$ ipython --no-banner

In [1]: import numpy as np

In [2]: from numpy import linalg as LA

In [3]: np.set_printoptions(precision=3, suppress=True, linewidth=160)

In [4]: def rnd(a):
   ...:     return np.round(a, 3) + 0
   ...: 

In [5]: X = np.load("arr.npy")

In [6]: print(X)
[[ 2  0]
 [ 0 -2]]

In [7]: # symmetric

In [8]: ev, V = LA.eigh(X)

In [9]: x = np.array([-8, 2])

In [10]: print(np.abs(X).sum(axis=1).max(), np.abs(ev).max())
2 2.0

In [11]: print((np.sign(V[:, -1].round(6)) == np.sign(V[0, -1].round(6))).astype(int))
[1 0]

In [12]: print(rnd(x @ X @ x / (x @ x)), ev[0], ev[-1])
1.765 -2.0 2.0

In [13]: print(rnd(LA.eigvalsh(X[1:, 1:])))
[-2.]

In [14]: print(x @ X @ x)
120

In [15]: print(V * np.abs(ev) @ V.T)
[[2. 0.]
 [0. 2.]]

In [16]: print([round(float(LA.det(X[:i, :i])), 2) + 0 for i in range(1, 3)])
[2.0, -4.0]

In [17]: print(np.all(LA.eigvalsh(X) > 0))
False

In [18]: K = np.array([[2.0, 1.0, 0.0], [0.0, 2.0, 1.0], [0.0, 0.0, 2.0]])

In [19]: u = np.array([0, 5, -9])

In [20]: out = K + np.outer(u, np.eye(3)[1])

In [21]: print(out)
[[ 2.  1.  0.]
 [ 0.  7.  1.]
 [ 0. -9.  2.]]

In [22]: print(LA.matrix_rank(out - K))
1

In [23]: print(LA.matrix_rank(LA.inv(out) - LA.inv(K), tol=1e-8))
1

In [24]: m1 = np.load("block7.npy")

In [25]: print(m1)
[[-2.057 -1.828 -9.346]
 [-2.109 -1.67  -8.7  ]
 [-2.146 -1.558 -8.206]
 [-2.243 -1.198 -6.208]
 [-2.246 -1.179 -6.07 ]
 [-2.249 -1.151 -5.849]
 [-2.064 -1.    -3.285]
 [-2.014 -1.    -3.059]
 [-1.985 -1.    -2.94 ]
 [-1.744 -0.991 -2.235]
 [-1.557 -0.963 -1.855]
 [-1.169 -0.843 -1.266]
 [-0.483 -0.43  -0.488]
 [ 0.502  0.557  0.506]
 [ 0.517  0.575  0.521]
 [ 0.884  1.05   0.904]
 [ 2.547  3.829  2.876]
 [ 3.55   5.95   4.3  ]
 [ 5.426 10.706  7.477]
 [ 6.347 13.385  9.284]
 [ 7.596 17.355 11.99 ]
 [ 7.764 17.915 12.374]
 [ 8.542 20.605 14.232]
 [ 9.152 22.807 15.762]
 [ 9.333 23.473 16.228]]

In [26]: d = LA.norm(m1[:, None] - m1[None], axis=-1)

In [27]: print(LA.matrix_rank(d ** 2))
5

In [28]: print(d.shape)
(25, 25)

In [29]: Xs = m1 - m1.mean(axis=0)

In [30]: V = LA.svd(Xs)[2][:1]

In [31]: out = Xs - Xs @ V.T @ V

In [32]: print(rnd(out.std(axis=0)))
[0.561 1.163 1.302]

In [33]: print(rnd(LA.norm(out) / LA.norm(Xs)))
0.148

In [34]: print(rnd(np.diag(V.T @ V)))
[0.116 0.492 0.392]

In [35]: W2 = m1[[2, 12]].astype(float)

In [36]: for _ in range(4):
    ...:     idx = LA.norm(m1[:, None] - W2, axis=-1).argmin(axis=1)
    ...:     W2 = np.array([m1[idx == j].mean(axis=0) for j in range(2)])
    ...: 

In [37]: print(idx)
[0 0 0 0 0 0 0 0 0 0 0 0 0 0 0 0 0 0 1 1 1 1 1 1 1]

In [38]: print(np.abs(W2[1] - W2[0]).argmax())
1

In [39]: print(rnd(W2[1] - W2[0]))
[ 8.63  18.193 15.278]

In [40]: print(np.bincount(idx))
[18  7]

In [41]: print(rnd(W2))
[[-0.893 -0.158 -2.8  ]
 [ 7.737 18.035 12.478]]

In [42]: E = np.load("layer19.npy")

In [43]: print(E)
[[  1.982  -1.866  -2.996]
 [ -1.638   1.707   2.502]
 [ -4.533   4.478   6.96 ]
 [-15.29   15.158  22.7  ]
 [ -2.784   2.688   4.132]
 [  1.591  -1.577  -2.387]
 [  0.329  -0.345  -0.568]
 [  9.152  -9.147 -13.79 ]
 [  3.049  -3.213  -4.746]
 [  0.265  -0.33   -0.283]]

In [44]: P = E @ LA.solve(E.T @ E, E.T)

In [45]: print(rnd(P @ E[:, 1]))
[-1.866  1.707  4.478 15.158  2.688 -1.577 -0.345 -9.147 -3.213 -0.33 ]

In [46]: print(rnd(np.diag(P)))
[0.253 0.102 0.435 0.842 0.118 0.008 0.046 0.325 0.592 0.28 ]

In [47]: Xs = (E - E.mean(axis=0)) / E.std(axis=0)

In [48]: print(np.argwhere(np.abs(Xs) > 2))
[[3 0]
 [3 1]
 [3 2]]

In [49]: beta = LA.lstsq(np.delete(Xs, 0, axis=1), Xs[:, 0])[0]

In [50]: print(rnd(beta))
[-0.47 -0.53]

In [51]: x = np.array([-1, -1, 2])

In [52]: y = E @ x

In [53]: print(rnd(LA.pinv(E) @ E))
[[1. 0. 0.]
 [0. 1. 0.]
 [0. 0. 1.]]

In [54]: print(rnd(LA.lstsq(E, y)[0]))
[-1. -1.  2.]

In [55]: print(rnd(y))
[ -6.108   4.935  13.975  45.532   8.36   -4.788  -1.12  -27.585  -9.328  -0.501]

In [56]: rng = np.random.default_rng(71420)

In [57]: y = y + 0.3 * rng.normal(size=10)

In [58]: print(rnd(y))
[ -6.508   5.243  13.925  45.525   8.237  -5.139  -1.442 -27.562  -9.324  -0.325]

In [59]: beta, *_ = LA.lstsq(E, y)

In [60]: print(rnd(beta))
[-0.56  -1.646  2.726]

In [61]: idx = E[:, 2] > np.median(E[:, 2])

In [62]: u = E[idx].mean(axis=0) - E[~idx].mean(axis=0)

In [63]: print(rnd(u))
[-8.017  7.97  12.1  ]

In [64]: print([round(float(x), 3) for x in LA.svd(E, compute_uv=False)[:3]])
[39.235, 0.231, 0.178]

In [65]: print(rnd(LA.norm(E, 2) / LA.norm(E)))
1.0

In [66]: print(LA.cond(E) > 100)
True

In [67]: A = np.load("case4.npy")

In [68]: print(A)
[[-6 -4 -5]
 [ 0  2  1]
 [ 6  8  7]
 [ 2  4  3]]

In [69]: # rows and columns are dependent

In [70]: print(np.unique(A.round(6), axis=0).shape)
(4, 3)

In [71]: print(np.allclose(A[:-1].T @ LA.lstsq(A[:-1].T, A[-1])[0], A[-1]))
True

In [72]: Uu, sig, vt = LA.svd(A)

In [73]: V = vt[:(sig > 1e-8).sum()]

In [74]: x = A[0] + 4 * A[1] + rng.integers(2) * np.eye(3)[2]

In [75]: print(x)
[-6.  4.  0.]

In [76]: print(np.allclose(V.T @ V @ x, x))
False

In [77]: print(rnd(np.diag(V.T @ V)))
[0.833 0.833 0.333]

In [78]: print(rnd(V.T @ V))
[[ 0.833 -0.167  0.333]
 [-0.167  0.833  0.333]
 [ 0.333  0.333  0.333]]

In [79]: print(A[2] @ A[0])
-103

In [80]: print(rnd(LA.norm(A, 2)))
15.902

In [81]: print(rnd(LA.norm(A[2] - A[0])))
20.785

In [82]: print(rnd(LA.norm(A, "nuc")))
18.57

In [83]: theta = np.radians(45)

In [84]: r_ = np.eye(3)

In [85]: r_[0, 0] = r_[1, 1] = np.cos(theta)

In [86]: r_[0, 1], r_[1, 0] = -np.sin(theta), np.sin(theta)

In [87]: print(rnd(r_))
[[ 0.707 -0.707  0.   ]
 [ 0.707  0.707  0.   ]
 [ 0.     0.     1.   ]]

In [88]: out = A @ r_.T

In [89]: print(rnd(out))
[[-1.414 -7.071 -5.   ]
 [-1.414  1.414  1.   ]
 [-1.414  9.899  7.   ]
 [-1.414  4.243  3.   ]]

In [90]: print(rnd(np.abs(out - A).max(axis=0)))
[7.414 3.071 0.   ]

In [91]: arr = np.load("data.npy")

In [92]: print(arr)
[[ 12  -8   9  -6]
 [  0 -16   0 -12]
 [  3  -2   3  -2]
 [  0  -4   0  -4]]

In [93]: ev, V = LA.eig(arr)

In [94]: print(rnd(np.sort(LA.eigvals(arr @ arr))))
[  0.392   0.697 206.608 367.303]

In [95]: print(rnd(np.sort(LA.eigvals(arr.T))))
[-19.165  -0.835   0.626  14.374]

In [96]: print(rnd(ev))
[ 14.374   0.626 -19.165  -0.835]

In [97]: Uu, sig, vt = LA.svd(E)

In [98]: print(np.argmax(sig[:-1] / (sig[1:] + 1e-6)) + 1)
1

In [99]: out = Uu[:, :1] @ np.diag(sig[:1]) @ vt[:1]

In [100]: print(LA.matrix_rank(out))
1

In [101]: Uu, sig, vt = LA.svd(arr)

In [102]: print(np.argmax(sig[:-1] / (sig[1:] + 1e-6)) + 1)
2

In [103]: out = Uu[:, :2] @ np.diag(sig[:2]) @ vt[:2]

In [104]: print(rnd(LA.norm(arr - out) / LA.norm(arr)))
0.037

In [105]: print(rnd(LA.norm(arr - out, 2)), rnd(sig[2]))
0.916 0.916

In [106]: print(LA.matrix_rank(arr, rtol=0.05))
2

In [107]: blk = np.stack([arr, -1 * arr, arr[::-1]])

In [108]: print(LA.matrix_rank(blk))
[4 4 4]

In [109]: print(blk.sum(axis=0))
[[  0  -4   0  -4]
 [  3  -2   3  -2]
 [  0 -16   0 -12]
 [ 12  -8   9  -6]]

In [110]: print(rnd(LA.det(blk)))
[144. 144. 144.]

In [111]: print(rnd(LA.norm(blk, axis=(1, 2))))
[27.982 27.982 27.982]

In [112]: print(blk.shape)
(3, 4, 4)

In [113]: x = np.array([2, 7, 8, 8])

In [114]: y = arr @ x

In [115]: beta, lr = np.zeros(4), 1 / LA.norm(arr, 2) ** 2

In [116]: for i in range(50):
     ...:     beta -= lr * arr.T @ (arr @ beta - y)
     ...:     if i % 10 == 0: print(i, round(LA.norm(arr @ beta - y), 3))
     ...: 
0 95.183
10 4.422
20 2.676
30 2.663
40 2.652

In [117]: print(rnd(LA.cond(arr)))
50.869

In [118]: data = np.load("test17.npy")

In [119]: print(data)
[[-0.892 -0.778  0.992]
 [ 0.     0.     0.   ]
 [-0.97  -0.909  0.999]
 [ 0.319  0.235 -0.558]
 [ 0.578  0.446 -0.851]
 [-0.837 -0.706  0.98 ]
 [-0.647 -0.508  0.9  ]
 [ 0.984  0.943 -1.   ]
 [ 0.97   0.909 -0.999]
 [ 0.11   0.08  -0.207]
 [ 0.912  0.808 -0.994]
 [ 0.414  0.31  -0.686]
 [ 0.706  0.565 -0.933]
 [ 0.319  0.235 -0.558]
 [ 0.647  0.508 -0.9  ]
 [-0.837 -0.706  0.98 ]
 [ 0.757  0.617 -0.955]]

In [120]: # row 13 repeats row 3

In [121]: Xs = data - data.mean(axis=0)

In [122]: V = LA.svd(Xs)[2][:2]

In [123]: out = Xs - Xs @ V.T @ V

In [124]: print(rnd((Xs @ V.T).std(axis=0)))
[1.222 0.111]

In [125]: print(rnd(LA.norm(out) / LA.norm(Xs)))
0.007

In [126]: print(LA.norm(out, axis=1).round(6).argmax())
2

In [127]: print(rnd(np.cov(Xs @ V.T, rowvar=False)))
[[1.588 0.   ]
 [0.    0.013]]

In [128]: idx = data[:, 0] > np.median(data[:, 0])

In [129]: u = data[idx].mean(axis=0) - data[~idx].mean(axis=0)

In [130]: print(rnd(u))
[ 1.128  0.978 -1.307]

In [131]: feats = np.loadtxt("m.csv", delimiter=",")

In [132]: print(rnd(feats))
[[ 0.946 -0.199 -0.163 -0.199]
 [-0.199  0.271 -0.596 -0.729]
 [-0.163 -0.596  0.512 -0.596]
 [-0.199 -0.729 -0.596  0.271]]

In [133]: print(rnd(LA.eigvals(feats)))
[ 1. -1.  1.  1.]

In [134]: print(rnd(LA.det(feats.T)))
-1.0

In [135]: print(rnd(LA.eigvals(feats).sum().real))
2.0

In [136]: print(rnd(np.einsum("ij,ji->", feats, feats)))
4.0

In [137]: print(np.einsum("ii->", feats))
2.0

In [138]: print(rnd(np.poly(feats)))
[ 1. -2.  0.  2. -1.]

In [139]: ev, V = LA.eigh(feats)

In [140]: x = np.array([-9, -1, 5, 8])

In [141]: print(rnd(np.abs(feats).sum(axis=1).max()), np.abs(ev).max())
1.867 1.0

In [142]: print(rnd(LA.det(feats)))
-1.0

In [143]: print(rnd(np.sort(np.abs(LA.eigvals(feats)))))
[1. 1. 1. 1.]

In [144]: O, V = LA.qr(feats[:, :3])[0], LA.qr(feats[:, 3:])[0]

In [145]: sig = LA.svd(O.T @ V, compute_uv=False)

In [146]: print(rnd(sig))
[0.]

In [147]: print(np.degrees(np.arccos(sig.clip(0, 1))))
[90.]

In [148]: print((sig > 0.9).sum())
0

In [149]: print(rnd(LA.norm(O @ O.T - V @ V.T, 2)))
1.0

In [150]: x = np.array([1, -3, 0, 5])

In [151]: print(rnd(feats @ x))
[ 0.548 -4.657 -1.355  3.343]

In [152]: print(LA.norm(feats @ x) <= LA.norm(feats, 2) * LA.norm(x) + 1e-9)
True

In [153]: print(np.sign((feats @ x).round(6)))
[ 1. -1. -1.  1.]
